$ python -q
>>> import numpy as np
>>> np.set_printoptions(precision=2, suppress=True, linewidth=200, floatmode="fixed")
>>> def rnd(a):
...     return np.round(a, 2) + 0
... 
>>> E = np.loadtxt("test15.csv", delimiter=",")
>>> rnd(E)
array([[ 0.36, -0.21, -0.64, -0.64],
       [-0.21,  0.93, -0.21, -0.21],
       [-0.64, -0.21,  0.36, -0.64],
       [-0.64, -0.21, -0.64,  0.36]])
>>> # columns are unit length and at right angles
>>> A2 = E / np.linalg.norm(E, axis=1, keepdims=True)
>>> C2 = A2 @ A2.T
>>> np.degrees(np.arccos(np.clip(C2[0, 3], -1, 1)))
np.float64(90.0)
>>> rnd(C2[0])
array([1.00, 0.00, 0.00, 0.00])
>>> np.argwhere(np.triu(np.abs(C2) > 0.95, 1))
array([], shape=(0, 2), dtype=int64)
>>> (np.abs(C2) > 0.9).astype(int)
array([[1, 0, 0, 0],
       [0, 1, 0, 0],
       [0, 0, 1, 0],
       [0, 0, 0, 1]])
>>> f = np.array([6, -5, 4, 2])
>>> A2 = E + np.outer(f, np.eye(4)[2])
>>> np.linalg.matrix_rank(A2 - E)
np.int64(1)
>>> np.linalg.matrix_rank(np.linalg.inv(A2) - np.linalg.inv(E), tol=1e-8)
np.int64(1)
>>> C2 = E.T @ E
>>> np.allclose(C2, C2.T)
True
>>> (E @ E.T).shape
(4, 4)
>>> rnd(np.linalg.svd(E, compute_uv=False) ** 2)
array([1.00, 1.00, 1.00, 1.00])
>>> rnd(C2)
array([[1.00, 0.00, 0.00, 0.00],
       [0.00, 1.00, 0.00, 0.00],
       [0.00, 0.00, 1.00, 0.00],
       [0.00, 0.00, 0.00, 1.00]])
>>> [round(float(np.linalg.det(E[:i, :i])), 2) + 0 for i in range(1, 5)]
[0.36, 0.29, -0.36, -1.0]
>>> np.all(np.linalg.eigvalsh(E) > 0)
np.False_
>>> m1 = np.load("sample11.npy")
>>> m1
array([[3, 0, 4],
       [4, 3, 0],
       [0, 4, 3]])
>>> (m1 @ m1)[0]
array([ 9, 16, 24])
>>> m1 @ (-1.0) ** np.arange(3)
array([ 7.00,  1.00, -1.00])
>>> rnd(np.fft.fft(m1[0]))
array([7.00+0.00j, 1.00+3.46j, 1.00-3.46j])
>>> np.unravel_index(np.abs(m1).argmax(), m1.shape)
(np.int64(0), np.int64(2))
>>> m1.sum(axis=1)
array([7, 7, 7])
>>> np.diff(m1, axis=0)
array([[ 1,  3, -4],
       [-4,  1,  3]])
>>> m1.sum(axis=0)
array([7, 7, 7])
>>> m1.shape
(3, 3)
>>> rnd(np.linalg.norm(m1))
np.float64(8.66)
>>> np.count_nonzero(m1)
np.int64(6)
>>> np.linalg.matrix_rank(m1)
np.int64(3)
>>> M = np.tanh(np.array([[-0.7, 1.6],
...     [-0.2, 0.6],
...     [1.1, 0.1],
...     [0.6, 1.5],
...     [0.8, -1.5],
...     [0.2, 0.5],
...     [0.2, 0.6],
...     [0.0, 1.5],
...     [-1.0, 0.0],
...     [-1.2, 2.4],
...     [-0.6, -0.6]]) @ np.array([[0.1, 0.6, 1.2], [-0.4, 0.1, -0.9]]))
>>> rnd(M)
array([[-0.61, -0.25, -0.98],
       [-0.25, -0.06, -0.65],
       [ 0.07,  0.58,  0.84],
       [-0.49,  0.47, -0.56],
       [ 0.59,  0.32,  0.98],
       [-0.18,  0.17, -0.21],
       [-0.22,  0.18, -0.29],
       [-0.54,  0.15, -0.87],
       [-0.10, -0.54, -0.83],
       [-0.79, -0.45, -1.00],
       [ 0.18, -0.40, -0.18]])
>>> cent = M[[5, 4]].astype(float)
>>> for _ in range(4):
...     idx = np.linalg.norm(M[:, None] - cent, axis=-1).argmin(axis=1)
...     cent = np.array([M[idx == j].mean(axis=0) for j in range(2)])
... 
>>> idx
array([0, 0, 1, 0, 1, 0, 0, 0, 0, 0, 0])
>>> np.bincount(idx)
array([9, 2])
>>> np.abs(cent[1] - cent[0]).argmax()
np.int64(2)
>>> rnd(cent)
array([[-0.33, -0.08, -0.62],
       [ 0.33,  0.45,  0.91]])
>>> x0 = np.array([-1, 4, 1])
>>> target = M @ x0
>>> rnd(target)
array([-1.39, -0.64,  3.11,  1.81,  1.66,  0.64,  0.64,  0.26, -2.88, -1.99, -1.94])
>>> rnd(np.linalg.pinv(M) @ M)
array([[1.00, 0.00, 0.00],
       [0.00, 1.00, 0.00],
       [0.00, 0.00, 1.00]])
>>> rnd(np.linalg.lstsq(M, target)[0])
array([-1.00,  4.00,  1.00])
>>> rng = np.random.default_rng(799515)
>>> target = target + 0.3 * rng.normal(size=11)
>>> rnd(target)
array([-1.57, -0.79,  3.07,  1.84,  1.15,  0.58,  0.76,  0.34, -2.79, -1.70, -2.28])
>>> coef, *_ = np.linalg.lstsq(M, target)
>>> coef.round()
array([-2.00,  4.00,  1.00])
>>> rnd(M.T @ (target - M @ coef))
array([0.00, 0.00, 0.00])
>>> D = np.linalg.norm(M[:, None] - M[None], axis=-1)
>>> rnd(D[1])
array([0.52, 0.00, 1.66, 0.59, 1.88, 0.51, 0.43, 0.42, 0.53, 0.75, 0.73])
>>> D.shape
(11, 11)
>>> feats = np.load("x.npy")
>>> feats
array([[ 2.03,  3.96, -4.97],
       [ 1.99,  3.94, -5.00],
       [ 1.78,  4.11, -5.06],
       [ 1.84,  3.92, -5.11],
       [ 1.92,  3.90, -5.06],
       [-2.95, -1.86, -1.02],
       [-3.02, -2.17, -1.10],
       [-3.09, -1.99, -1.02],
       [-2.99, -2.10, -0.97],
       [-2.84, -2.00, -0.95],
       [-2.96, -1.89, -5.05],
       [-2.98, -2.08, -5.09],
       [-2.97, -2.08, -4.91],
       [-2.98, -2.01, -4.90],
       [-2.91, -1.95, -5.23]])
>>> proj = feats @ np.linalg.solve(feats.T @ feats, feats.T)
>>> rnd(np.trace(proj))
np.float64(3.0)
>>> np.allclose(proj @ proj, proj)
True
>>> rnd(proj @ feats[:, 0])
array([ 2.03,  1.99,  1.78,  1.84,  1.92, -2.95, -3.02, -3.09, -2.99, -2.84, -2.96, -2.98, -2.97, -2.98, -2.91])
>>> rnd(np.linalg.eigvalsh(proj))
array([0.00, 0.00, 0.00, 0.00, 0.00, 0.00, 0.00, 0.00, 0.00, 0.00, 0.00, 0.00, 1.00, 1.00, 1.00])
>>> A2 = np.array([[5, -1, 4, 2], [-5, 1, 2, 0], [-1, 1, 4, -5], [4, 1, 1, 1]])
>>> data = np.triu(A2)
>>> data
array([[ 5, -1,  4,  2],
       [ 0,  1,  2,  0],
       [ 0,  0,  4, -5],
       [ 0,  0,  0,  1]])
>>> # triangular
>>> A2 = np.array([[-4, 0], [0, -8], [5, 9], [4, -6]])
>>> np.linalg.matrix_rank(data @ A2)
np.int64(2)
>>> A2.T @ data.T
array([[ 8, 10,  0,  4],
       [32, 10, 66, -6]])
>>> data @ A2
array([[ 8, 32],
       [10, 10],
       [ 0, 66],
       [ 4, -6]])
>>> np.einsum("ik,kj->ij", data, A2)
array([[ 8, 32],
       [10, 10],
       [ 0, 66],
       [ 4, -6]])
>>> np.einsum("ij->j", data)
array([ 5,  0, 10, -2])
>>> x0 = np.array([-2, -1, 0])
>>> h1 = np.maximum(M @ x0, 0)
>>> rnd(M * (h1 > 1e-9)[:, None])
array([[-0.61, -0.25, -0.98],
       [-0.25, -0.06, -0.65],
       [ 0.00,  0.00,  0.00],
       [-0.49,  0.47, -0.56],
       [ 0.00,  0.00,  0.00],
       [-0.18,  0.17, -0.21],
       [-0.22,  0.18, -0.29],
       [-0.54,  0.15, -0.87],
       [-0.10, -0.54, -0.83],
       [-0.79, -0.45, -1.00],
       [ 0.18, -0.40, -0.18]])
>>> rnd(np.maximum(M @ (3 * x0), 0))
array([4.43, 1.71, 0.00, 1.55, 0.00, 0.56, 0.76, 2.78, 2.21, 6.10, 0.12])
>>> rnd(h1)
array([1.48, 0.57, 0.00, 0.52, 0.00, 0.19, 0.25, 0.93, 0.74, 2.03, 0.04])
